% ipython --no-banner

In [1]: import numpy as np

In [2]: np.set_printoptions(precision=3, suppress=True, linewidth=120)

In [3]: def rd(a):
   ...:     return np.round(a, 3) + 0
   ...: 

In [4]: feats = np.load("dump.npy")

In [5]: rd(feats)
Out[5]: 
array([[ 0.939, -0.142, -0.061, -0.061, -0.102, -0.02 , -0.142, -0.02 , -0.102, -0.142, -0.061, -0.102, -0.02 ,
        -0.102, -0.061],
       [-0.142,  0.668, -0.142, -0.142, -0.237, -0.047, -0.332, -0.047, -0.237, -0.332, -0.142, -0.237, -0.047,
        -0.237, -0.142],
       [-0.061, -0.142,  0.939, -0.061, -0.102, -0.02 , -0.142, -0.02 , -0.102, -0.142, -0.061, -0.102, -0.02 ,
        -0.102, -0.061],
       [-0.061, -0.142, -0.061,  0.939, -0.102, -0.02 , -0.142, -0.02 , -0.102, -0.142, -0.061, -0.102, -0.02 ,
        -0.102, -0.061],
       [-0.102, -0.237, -0.102, -0.102,  0.831, -0.034, -0.237, -0.034, -0.169, -0.237, -0.102, -0.169, -0.034,
        -0.169, -0.102],
       [-0.02 , -0.047, -0.02 , -0.02 , -0.034,  0.993, -0.047, -0.007, -0.034, -0.047, -0.02 , -0.034, -0.007,
        -0.034, -0.02 ],
       [-0.142, -0.332, -0.142, -0.142, -0.237, -0.047,  0.668, -0.047, -0.237, -0.332, -0.142, -0.237, -0.047,
        -0.237, -0.142],
       [-0.02 , -0.047, -0.02 , -0.02 , -0.034, -0.007, -0.047,  0.993, -0.034, -0.047, -0.02 , -0.034, -0.007,
        -0.034, -0.02 ],
       [-0.102, -0.237, -0.102, -0.102, -0.169, -0.034, -0.237, -0.034,  0.831, -0.237, -0.102, -0.169, -0.034,
        -0.169, -0.102],
       [-0.142, -0.332, -0.142, -0.142, -0.237, -0.047, -0.332, -0.047, -0.237,  0.668, -0.142, -0.237, -0.047,
        -0.237, -0.142],
       [-0.061, -0.142, -0.061, -0.061, -0.102, -0.02 , -0.142, -0.02 , -0.102, -0.142,  0.939, -0.102, -0.02 ,
        -0.102, -0.061],
       [-0.102, -0.237, -0.102, -0.102, -0.169, -0.034, -0.237, -0.034, -0.169, -0.237, -0.102,  0.831, -0.034,
        -0.169, -0.102],
       [-0.02 , -0.047, -0.02 , -0.02 , -0.034, -0.007, -0.047, -0.007, -0.034, -0.047, -0.02 , -0.034,  0.993,
        -0.034, -0.02 ],
       [-0.102, -0.237, -0.102, -0.102, -0.169, -0.034, -0.237, -0.034, -0.169, -0.237, -0.102, -0.169, -0.034,
         0.831, -0.102],
       [-0.061, -0.142, -0.061, -0.061, -0.102, -0.02 , -0.142, -0.02 , -0.102, -0.142, -0.061, -0.102, -0.02 ,
        -0.102,  0.939]])

In [6]: # keeps lengths

In [7]: rd(np.linalg.norm(feats, axis=0))
Out[7]: array([1., 1., 1., 1., 1., 1., 1., 1., 1., 1., 1., 1., 1., 1., 1.])

In [8]: try:
   ...:     np.linalg.cholesky(feats)
   ...: except np.linalg.LinAlgError as e:
   ...:     print(e)
   ...: 
Matrix is not positive definite

In [9]: rd(np.linalg.eigvalsh(feats).min())
Out[9]: np.float64(-1.0)

In [10]: [round(float(np.linalg.det(feats[:i, :i])), 2) + 0 for i in range(1, 16)]
Out[10]: 
[0.94,
 0.61,
 0.55,
 0.48,
 0.32,
 0.31,
 -0.02,
 -0.03,
 -0.2,
 -0.53,
 -0.59,
 -0.76,
 -0.77,
 -0.94,
 -1.0]

In [11]: Q, r_ = np.linalg.qr(feats)

In [12]: np.trace(Q @ Q.T)
Out[12]: np.float64(15.0)

In [13]: rd(np.abs(np.diag(r_)))
Out[13]: array([1., 1., 1., 1., 1., 1., 1., 1., 1., 1., 1., 1., 1., 1., 1.])

In [14]: abs(r_[0, 0]), rd(np.linalg.norm(feats[:, 0]))
Out[14]: (np.float64(1.0), np.float64(1.0))

In [15]: vals, V = np.linalg.eigvalsh(feats)
Traceback (most recent call last):
  Cell In[15], line 1
    vals, V = np.linalg.eigvalsh(feats)
ValueError: too many values to unpack (expected 2)


In [16]: vals, V = np.linalg.eigh(feats)

In [17]: (vals > 1e-8).sum(), (vals < -1e-8).sum()
Out[17]: (np.int64(14), np.int64(1))

In [18]: rd(np.linalg.svd(feats, compute_uv=False))
Out[18]: array([1., 1., 1., 1., 1., 1., 1., 1., 1., 1., 1., 1., 1., 1., 1.])

In [19]: rd(vals.sum()), rd(np.trace(feats))
Out[19]: (np.float64(13.0), np.float64(13.0))

In [20]: vals, V = np.linalg.eigh(feats)

In [21]: x0 = np.array([0, 0, 1, 0, 1, 3, 3, 1, 1, 1, 2, 2, 0, 2, 1])

In [22]: rd(np.abs(feats).sum(axis=1).max()), rd(np.abs(vals).max())
Out[22]: (np.float64(3.136), np.float64(1.0))

In [23]: rd(x0 @ feats @ x0)
Out[23]: np.float64(-1.125)

In [24]: rd(np.linalg.eigvalsh(feats[1:, 1:]))
Out[24]: array([-0.939,  1.   ,  1.   ,  1.   ,  1.   ,  1.   ,  1.   ,  1.   ,  1.   ,  1.   ,  1.   ,  1.   ,  1.   ,  1.   ])

In [25]: M = np.load("case1.npy")

In [26]: M
Out[26]: 
array([[ 0.03, -0.28, -1.07, -1.3 ,  0.92],
       [-0.4 ,  0.23,  0.98,  1.47, -1.21],
       [-0.2 ,  1.03, -1.1 , -0.15,  1.45],
       [-0.13, -2.73,  1.75, -0.23, -3.33],
       [-0.68,  2.01,  0.5 ,  2.57, -0.03],
       [ 1.  ,  2.99, -2.04, -0.56,  4.58],
       [ 0.2 , -3.45,  1.42, -1.37, -3.09],
       [-1.18,  1.61,  0.2 ,  2.37, -0.43],
       [-0.2 , -0.16, -0.12, -0.08, -0.16],
       [ 1.59, -1.51, -0.77, -3.19,  1.43],
       [-0.19, -2.25,  0.61, -0.95, -2.01],
       [ 0.03, -0.6 ,  0.03, -0.45, -0.33],
       [ 1.69,  0.1 , -1.97, -3.24,  3.58],
       [-0.15, -2.35,  0.91, -0.76, -2.32],
       [-0.61,  1.63, -0.27,  1.46,  0.58]])

In [27]: # rows and columns are dependent

In [28]: rank = np.linalg.matrix_rank(M)

In [29]: rank
Out[29]: np.int64(3)

In [30]: N = np.linalg.svd(M)[2][rank:].T

In [31]: np.linalg.matrix_rank(M.T @ M), np.linalg.matrix_rank(M @ M.T)
Out[31]: (np.int64(3), np.int64(3))

In [32]: [int(np.linalg.matrix_rank(np.delete(M, i, axis=0))) for i in range(15)]
Out[32]: [3, 3, 3, 3, 3, 3, 3, 3, 3, 3, 3, 3, 3, 3, 3]

In [33]: [int(np.linalg.matrix_rank(M[:i])) for i in range(1, len(M) + 1)]
Out[33]: [1, 2, 3, 3, 3, 3, 3, 3, 3, 3, 3, 3, 3, 3, 3]
